$ ipython --no-banner

In [1]: import numpy as np

In [2]: import numpy.linalg as la

In [3]: np.set_printoptions(precision=2, suppress=True, linewidth=140)

In [4]: def rnd(a):
   ...:     return np.round(a, 2) + 0
   ...: 

In [5]: W0 = np.array([[3, -1, 2, 2, 1, -2, -2, -2, 3],
   ...:     [-1, -5, 5, -4, 5, 4, 0, -3, -3],
   ...:     [-5, -3, -5, 3, -4, -2, -1, -3, 5],
   ...:     [-1, -21, 22, -14, 21, 14, -2, -14, -9]])

In [6]: u, r1 = W0[2], W0[3]

In [7]: u @ u
Out[7]: np.int64(123)

In [8]: pr = (u @ r1) / (u @ u) * u

In [9]: rnd(la.norm(u + r1) ** 2 + la.norm(u - r1) ** 2)
Out[9]: np.float64(4326.0)

In [10]: la.matrix_rank(np.outer(u, r1))
Out[10]: np.int64(1)

In [11]: feats = np.load("test5.npy")

In [12]: rnd(feats)
Out[12]: 
array([[  3.42, -11.16,  10.16],
       [  2.65, -12.7 ,  11.7 ],
       [  3.59, -10.83,   9.83],
       [  5.39,  -7.22,   6.22],
       [  3.59, -10.83,   9.83],
       [  5.69,  -6.62,   5.62],
       [  6.29,  -5.42,   4.42],
       [  5.95,  -6.1 ,   5.1 ],
       [  4.99,  -8.02,   7.02],
       [  6.39,  -5.21,   4.21],
       [  4.48,  -9.05,   8.05],
       [  4.26,  -9.49,   8.49],
       [  5.46,  -7.08,   6.08],
       [  4.  , -10.  ,   9.  ],
       [  4.2 ,  -9.61,   8.61],
       [  6.26,  -5.47,   4.47],
       [  6.28,  -5.45,   4.45],
       [  3.74, -10.51,   9.51],
       [  2.4 , -13.2 ,  12.2 ],
       [  5.45,  -7.09,   6.09],
       [  5.07,  -7.86,   6.86],
       [  3.86, -10.28,   9.28]])

In [13]: Xc = feats - feats.mean(axis=0)

In [14]: vecs = la.svd(Xc)[2][:2]

In [15]: out = Xc - Xc @ vecs.T @ vecs

In [16]: rnd(np.diag(vecs.T @ vecs))
Out[16]: array([1.  , 0.49, 0.51])

In [17]: print(rnd((Xc @ vecs.T).std(axis=0)))
[3.56 0.  ]
